$ python -q
>>> import numpy as np
>>> import numpy.linalg as la
>>> np.set_printoptions(precision=2, suppress=True, linewidth=100)
>>> A = np.loadtxt("case19.csv", delimiter=",")
>>> A
array([[ 1.  ,  0.  ,  0.  ,  0.  ,  0.  ,  0.  ],
       [ 0.  ,  1.  ,  0.  ,  0.  ,  0.  ,  0.  ],
       [ 0.  ,  0.  ,  0.71,  0.  ,  0.  , -0.71],
       [ 0.  ,  0.  ,  0.  ,  1.  ,  0.  ,  0.  ],
       [ 0.  ,  0.  ,  0.  ,  0.  ,  1.  ,  0.  ],
       [ 0.  ,  0.  ,  0.71,  0.  ,  0.  ,  0.71]])
>>> (A + A.T) / 2
array([[1.  , 0.  , 0.  , 0.  , 0.  , 0.  ],
       [0.  , 1.  , 0.  , 0.  , 0.  , 0.  ],
       [0.  , 0.  , 0.71, 0.  , 0.  , 0.  ],
       [0.  , 0.  , 0.  , 1.  , 0.  , 0.  ],
       [0.  , 0.  , 0.  , 0.  , 1.  , 0.  ],
       [0.  , 0.  , 0.  , 0.  , 0.  , 0.71]])
>>> np.round(A @ A, 2) + 0
array([[ 1.,  0.,  0.,  0.,  0.,  0.],
       [ 0.,  1.,  0.,  0.,  0.,  0.],
       [ 0.,  0.,  0.,  0.,  0., -1.],
       [ 0.,  0.,  0.,  1.,  0.,  0.],
       [ 0.,  0.,  0.,  0.,  1.,  0.],
       [ 0.,  0.,  1.,  0.,  0.,  0.]])
>>> np.round(np.trace(A), 2)
np.float64(5.41)
>>> (A - A.T) / 2
array([[ 0.  ,  0.  ,  0.  ,  0.  ,  0.  ,  0.  ],
       [ 0.  ,  0.  ,  0.  ,  0.  ,  0.  ,  0.  ],
       [ 0.  ,  0.  ,  0.  ,  0.  ,  0.  , -0.71],
       [ 0.  ,  0.  ,  0.  ,  0.  ,  0.  ,  0.  ],
       [ 0.  ,  0.  ,  0.  ,  0.  ,  0.  ,  0.  ],
       [ 0.  ,  0.  ,  0.71,  0.  ,  0.  ,  0.  ]])
>>> np.round(np.abs(la.eigvals(A)).max(), 2)
np.float64(1.0)
>>> rng = np.random.default_rng(18185)
>>> lab = rng.permutation(6)
>>> lab
array([2, 4, 0, 3, 1, 5])
>>> B = A[lab][:, lab]
>>> np.sort(np.abs(la.eigvals(B)))
array([1., 1., 1., 1., 1., 1.])
>>> round(float(np.trace(B)), 2)
5.41
>>> B
array([[ 0.71,  0.  ,  0.  ,  0.  ,  0.  , -0.71],
       [ 0.  ,  1.  ,  0.  ,  0.  ,  0.  ,  0.  ],
       [ 0.  ,  0.  ,  1.  ,  0.  ,  0.  ,  0.  ],
       [ 0.  ,  0.  ,  0.  ,  1.  ,  0.  ,  0.  ],
       [ 0.  ,  0.  ,  0.  ,  0.  ,  1.  ,  0.  ],
       [ 0.71,  0.  ,  0.  ,  0.  ,  0.  ,  0.71]])
>>> Uu, sv, VT = la.svd(A, full_matrices=False)
>>> np.round(Uu.T @ A @ VT.T, 2) + 0
array([[1., 0., 0., 0., 0., 0.],
       [0., 1., 0., 0., 0., 0.],
       [0., 0., 1., 0., 0., 0.],
       [0., 0., 0., 1., 0., 0.],
       [0., 0., 0., 0., 1., 0.],
       [0., 0., 0., 0., 0., 1.]])
>>> np.round(Uu.T @ Uu, 2) + 0
array([[1., 0., 0., 0., 0., 0.],
       [0., 1., 0., 0., 0., 0.],
       [0., 0., 1., 0., 0., 0.],
       [0., 0., 0., 1., 0., 0.],
       [0., 0., 0., 0., 1., 0.],
       [0., 0., 0., 0., 0., 1.]])
>>> sv / sv[0]
array([1., 1., 1., 1., 1., 1.])
>>> sv
array([1., 1., 1., 1., 1., 1.])
>>> W0 = np.load("data.npy")
>>> W0
array([[ -3.99,   1.35,  -0.15,  11.97,  -0.21,  -1.98,  -3.33,   5.58,   0.82,   0.62,   2.86],
       [ -2.3 ,  -4.73,   3.22,   4.15,   5.08,   6.23,  -4.77,   4.53,  -2.18,  -2.57,   2.26],
       [ -1.44,  -3.34,   2.56,   2.53,   3.89,   4.62,  -3.11,   2.44,  -1.31,  -2.33,   1.34],
       [ -1.03,  -0.25,   6.43, -13.14,   0.52,   3.41,   8.73,  -3.84,  -0.47,  -2.21,  -5.62],
       [ -5.89,  -3.35,   3.58,  11.65,   6.06,   5.81,  -6.51,   9.22,  -2.5 ,  -3.13,   3.9 ],
       [  2.97,  -2.9 ,  -2.16,  -0.88,   1.08,   1.48,  -3.02,  -0.6 ,  -0.47,   0.61,   1.51],
       [  3.64,   1.73,  -8.83,   8.5 ,  -3.96,  -6.69,  -6.29,   0.02,   1.5 ,   4.3 ,   4.53],
       [ -7.08,  -5.9 ,  10.36,   4.28,   9.25,  11.84,  -2.45,   7.92,  -4.15,  -6.47,   0.56],
       [  1.51,  -2.69,  -2.41,   2.34,   0.75,   1.27,  -3.9 ,   0.51,  -0.58,   0.16,   2.08],
       [ -4.47,  -3.7 ,   5.7 ,   3.01,   5.66,   7.57,  -1.95,   5.13,  -2.42,  -3.26,   1.13],
       [ -2.78,   4.99,   2.96,  -4.79,  -3.  ,  -3.03,   8.21,  -2.59,   1.22,  -0.91,  -4.22],
       [  0.5 ,   0.27,   3.74, -10.63,   0.13,   2.21,   6.52,  -4.35,  -0.06,  -1.28,  -3.75],
       [  2.35,   0.85,  -7.08,   7.98,  -2.7 ,  -4.38,  -5.93,   1.  ,   0.83,   3.16,   4.27],
       [ -1.69,   0.56,   5.51,  -8.06,  -0.48,   1.37,   7.62,  -2.41,   0.55,  -1.67,  -4.72],
       [  3.94,   2.48,  -1.46, -11.06,  -4.7 ,  -4.07,   6.79,  -7.4 ,   1.56,   1.82,  -4.4 ],
       [ -5.45,  -0.27,   3.44,   8.94,   3.39,   2.79,  -2.22,   6.97,  -0.88,  -2.08,   2.36],
       [  2.05,   0.63,  -7.3 ,   9.84,  -1.71,  -4.27,  -7.27,   2.02,   0.38,   2.85,   5.35],
       [  2.39,   2.85,  -7.66,   6.97,  -4.08,  -6.67,  -3.96,   0.5 ,   1.64,   3.54,   3.55],
       [ -2.84,  -3.71,   6.87,  -4.92,   4.33,   6.39,   2.46,   1.14,  -2.25,  -4.3 ,  -1.86],
       [ -3.76,  -3.46,   2.51,  10.24,   5.44,   5.08,  -6.64,   7.57,  -2.6 ,  -3.31,   3.95],
       [ -1.8 ,   1.01,  -2.48,   8.73,   0.16,  -1.24,  -4.58,   3.77,  -0.21,   0.71,   3.29],
       [ -2.98,   0.83,   1.81,   5.13,   0.04,  -0.27,  -0.3 ,   3.21,   0.16,   0.19,   1.21],
       [  3.69,  -0.67,  -3.7 ,  -2.14,  -1.43,  -1.83,  -1.53,  -2.64,   0.04,   1.57,   0.88],
       [  2.81,  -1.  ,  -2.98,  -1.71,  -0.79,  -0.91,  -0.9 ,  -2.13,   0.12,   0.73,   0.15],
       [ -1.93,   3.54,  -2.75,   8.12,  -1.46,  -3.62,  -1.99,   3.13,   0.83,   2.14,   1.8 ],
       [  1.13,  -0.94,  -4.24,   7.34,  -0.99,  -2.39,  -5.81,   1.99,   0.39,   1.6 ,   3.73],
       [ -0.35,  -0.89,   1.05,  -0.68,   0.38,   1.89,  -0.09,  -0.46,  -0.62,  -0.51,  -0.25],
       [ -3.35,  -3.59,   9.62, -10.54,   5.46,   8.44,   6.14,  -0.47,  -2.09,  -5.41,  -4.49],
       [ -1.56,   0.71,  -0.62,   4.22,   0.58,  -0.15,  -1.23,   1.72,   0.33,   0.27,   1.19],
       [ -0.03,   4.74,  -2.1 ,  -0.13,  -5.11,  -5.52,   3.65,  -1.96,   2.39,   2.45,  -1.49],
       [ -5.02,   2.21,  -1.42,  17.24,   0.68,  -2.07,  -5.81,   8.83,   0.07,   0.24,   5.03],
       [  5.06,  -0.39,  -3.43,  -4.67,  -1.75,  -1.39,  -0.82,  -4.26,   0.51,   1.5 ,  -0.11],
       [  3.44,  -1.71,   2.4 , -13.62,   0.22,   2.66,   5.1 ,  -6.26,  -0.25,  -1.15,  -4.72],
       [ -6.35,   1.68,  -1.49,  16.86,   0.45,  -2.17,  -5.51,   8.87,  -0.12,   0.62,   5.01],
       [  2.76,   0.56,   0.69, -10.34,  -3.13,  -0.87,   5.67,  -6.68,   1.18,   0.38,  -3.79],
       [ -4.6 ,  -2.73,  11.3 , -10.89,   4.91,   8.68,   8.49,  -0.11,  -2.34,  -5.51,  -5.61],
       [ -1.47,   1.58,  -0.57,   2.14,  -0.85,  -1.1 ,   1.  ,   0.9 ,   0.32,  -0.2 ,   0.26],
       [  3.1 ,   5.13,  -7.2 ,   1.59,  -6.72,  -9.11,   0.94,  -3.98,   2.97,   4.73,   0.24],
       [  3.62,   1.19,  -8.11,   7.34,  -2.66,  -5.12,  -6.05,   0.24,   1.01,   3.68,   4.82],
       [ -0.9 ,   4.22,   2.45,  -8.13,  -3.72,  -2.7 ,   9.27,  -4.48,   1.48,   0.54,  -5.56],
       [  0.04,  -3.92,  -0.58,   6.01,   3.67,   3.28,  -7.  ,   3.54,  -1.25,  -0.39,   3.46]])
>>> basis = W0[[32, 0]].astype(float)
>>> for _ in range(3):
...     lab = la.norm(W0[:, None] - basis, axis=-1).argmin(axis=1)
...     basis = np.array([W0[lab == j].mean(axis=0) for j in range(2)])
... 
>>> lab
array([1, 1, 1, 0, 1, 1, 1, 1, 1, 1, 0, 0, 1, 0, 0, 1, 1, 1, 0, 1, 1, 1, 1, 1, 1, 1, 1, 0, 1, 0, 1,
       0, 0, 1, 0, 0, 1, 1, 1, 0, 1])
>>> basis[1] - basis[0]
array([-0.83, -0.86, -4.8 , 14.66,  1.16, -1.27, -9.57,  6.21, -0.39,  1.48,  6.39])
>>> np.bincount(lab)
array([13, 28])
>>> np.abs(basis[1] - basis[0]).argmax()
np.int64(3)
